$ ipython --no-banner

In [1]: import numpy as np

In [2]: from numpy import linalg as LA

In [3]: np.set_printoptions(suppress=True, linewidth=140)

In [4]: arr = np.tanh(np.array([[0.1, 0.8],
   ...:     [1.2, 1.3],
   ...:     [1.3, 0.0],
   ...:     [1.8, 1.1],
   ...:     [0.3, 0.8],
   ...:     [0.2, -1.6],
   ...:     [0.2, -0.4],
   ...:     [-0.4, -0.7],
   ...:     [0.6, 0.5],
   ...:     [-2.0, -0.1],
   ...:     [-0.6, 0.0],
   ...:     [-0.8, 0.2],
   ...:     [-1.0, -2.0],
   ...:     [-1.2, 0.2]]) @ np.array([[-0.1, 0.0, -2.0, -0.8, 0.4], [-1.0, 1.1, 0.4, -1.7, -0.3]]))

In [5]: print(arr.round(2))
[[-0.67  0.71  0.12 -0.89 -0.2 ]
 [-0.89  0.89 -0.95 -1.    0.09]
 [-0.13  0.   -0.99 -0.78  0.48]
 [-0.86  0.84 -1.   -1.    0.37]
 [-0.68  0.71 -0.27 -0.92 -0.12]
 [ 0.92 -0.94 -0.78  0.99  0.51]
 [ 0.36 -0.41 -0.51  0.48  0.2 ]
 [ 0.63 -0.65  0.48  0.91  0.05]
 [-0.51  0.5  -0.76 -0.87  0.09]
 [ 0.29 -0.11  1.    0.94 -0.65]
 [ 0.06  0.    0.83  0.45 -0.24]
 [-0.12  0.22  0.93  0.29 -0.36]
 [ 0.97 -0.98  0.83  1.    0.2 ]
 [-0.08  0.22  0.99  0.55 -0.49]]

In [6]: Xs = arr - arr.mean(axis=0)

In [7]: U, sig, VT = LA.svd(Xs, full_matrices=False)

In [8]: print((np.sign(U[:, 0]) == np.sign(U[0, 0])).astype(int))
[1 1 1 1 1 0 0 0 1 0 0 0 0 0]

In [9]: rng = np.random.default_rng(39)

In [10]: idx = rng.permutation(5)

In [11]: M2 = arr[:, idx] * rng.choice([-1, 1], 5)

In [12]: print(M2.round(2))
[[-0.12 -0.71 -0.67 -0.89  0.2 ]
 [ 0.95 -0.89 -0.89 -1.   -0.09]
 [ 0.99 -0.   -0.13 -0.78 -0.48]
 [ 1.   -0.84 -0.86 -1.   -0.37]
 [ 0.27 -0.71 -0.68 -0.92  0.12]
 [ 0.78  0.94  0.92  0.99 -0.51]
 [ 0.51  0.41  0.36  0.48 -0.2 ]
 [-0.48  0.65  0.63  0.91 -0.05]
 [ 0.76 -0.5  -0.51 -0.87 -0.09]
 [-1.    0.11  0.29  0.94  0.65]
 [-0.83 -0.    0.06  0.45  0.24]
 [-0.93 -0.22 -0.12  0.29  0.36]
 [-0.83  0.98  0.97  1.   -0.2 ]
 [-0.99 -0.22 -0.08  0.55  0.49]]

In [13]: U, _, VT = LA.svd(arr.T @ M2)

In [14]: print(np.round(LA.lstsq(arr, M2)[0], 2) + 0)
[[ 0.  0.  1.  0.  0.]
 [ 0. -1.  0.  0.  0.]
 [-1.  0.  0.  0.  0.]
 [ 0.  0.  0.  1.  0.]
 [ 0.  0.  0.  0. -1.]]

In [15]: print(np.round(U @ VT, 2) + 0)
[[ 0.  0.  1.  0.  0.]
 [ 0. -1.  0.  0.  0.]
 [-1.  0.  0.  0.  0.]
 [ 0.  0.  0.  1.  0.]
 [ 0.  0.  0.  0. -1.]]

In [16]: M = np.minimum.outer(np.arange(1, 3), np.arange(1, 3)) * 4

In [17]: print(M)
[[4 4]
 [4 8]]

In [18]: evals, evecs = LA.eig(M)

In [19]: print(np.round(M @ evecs[:, 0] - evals[0] * evecs[:, 0], 2) + 0)
[0. 0.]

In [20]: print(np.round(np.sort(LA.eigvals(M @ M)), 2))
[  2.33 109.67]

In [21]: print(np.round(np.sort(LA.eigvals(LA.inv(M))), 2))
[0.1  0.65]

In [22]: idx = rng.integers(0, 2, 7)

In [23]: mat = np.triu((idx[:, None] == idx) & (rng.random((7, 7)) < 0.8), 1).astype(int)

In [24]: mat += mat.T

In [25]: print(mat)
[[0 1 0 1 0 1 1]
 [1 0 0 1 0 1 1]
 [0 0 0 0 1 0 0]
 [1 1 0 0 0 1 0]
 [0 0 1 0 0 0 0]
 [1 1 0 1 0 0 1]
 [1 1 0 0 0 1 0]]

In [26]: # row 6 repeats row 3

In [27]: print(np.round(LA.norm(mat, axis=0), 2))
[2.   2.   1.   1.73 1.   2.   1.73]

In [28]: print(round(LA.norm(mat, 1), 2), np.round(LA.norm(mat, np.inf), 2))
4.0 4.0

In [29]: print(round(float(LA.norm(mat) ** 2 / LA.norm(mat, 2) ** 2), 2))
1.5
